>>> import numpy as np
>>> from numpy import linalg as LA
>>> np.set_printoptions(suppress=True, linewidth=200)
>>> A = np.loadtxt("mat.csv", delimiter=",")
>>> A
array([[ -4.,   2.,   3.,  -6.],
       [-10.,   5.,   6., -12.],
       [  4.,  -2.,  -3.,   6.],
       [  4.,  -2.,   0.,   3.]])
>>> # rows and columns are dependent
>>> np.unravel_index(np.abs(A).argmax(), A.shape)
(np.int64(1), np.int64(3))
>>> A.shape
(4, 4)
>>> A.sum(axis=1)
array([ -5., -11.,   5.,   5.])
>>> round(float(LA.norm(A)), 3)
21.541
>>> K = np.loadtxt("run16.csv", delimiter=",")
>>> K
array([[ 1.,  0.,  0.],
       [ 0., -2., -3.],
       [ 0., -5.,  5.]])
>>> round(float(LA.eigvals(K).sum().real), 3)
4.0
>>> np.round(LA.det(K[::-1]), 3)
np.float64(25.0)
>>> np.round(np.poly(K), 3)
array([  1.,  -4., -22.,  25.])
>>> np.kron(np.eye(2, dtype=int), K)
array([[ 1.,  0.,  0.,  0.,  0.,  0.],
       [ 0., -2., -3.,  0., -0., -0.],
       [ 0., -5.,  5.,  0., -0.,  0.],
       [ 0.,  0.,  0.,  1.,  0.,  0.],
       [ 0., -0., -0.,  0., -2., -3.],
       [ 0., -0.,  0.,  0., -5.,  5.]])
>>> np.round(LA.det(K.T), 3)
np.float64(-25.0)
>>> round(LA.det(2 * K), 3), round(LA.det(K), 3)
(np.float64(-200.0), np.float64(-25.0))
>>> np.round(LA.eigvals(K), 3)
array([ 6.72, -3.72,  1.  ])
>>> arr = np.load("layer19.npy")
>>> arr.round(3)
array([[-1.388, -2.493,  0.788, -0.489],
       [ 1.189, -0.686, -1.459, -2.233],
       [ 0.   , -1.04 , -2.199,  1.756],
       [ 2.379, -1.111,  1.189,  0.832]])
>>> O = arr.astype(float).copy()
>>> for j in range(4):
...     O[:, j] -= O[:, :j] @ (O[:, :j].T @ O[:, j])
...     O[:, j] /= LA.norm(O[:, j])
... 
>>> np.round(O.T @ O, 3) + 0
array([[1., 0., 0., 0.],
       [0., 1., 0., 0.],
       [0., 0., 1., 0.],
       [0., 0., 0., 1.]])
>>> np.round(O.T @ arr, 3) + 0
array([[3., 0., 0., 0.],
       [0., 3., 0., 0.],
       [0., 0., 3., 0.],
       [0., 0., 0., 3.]])
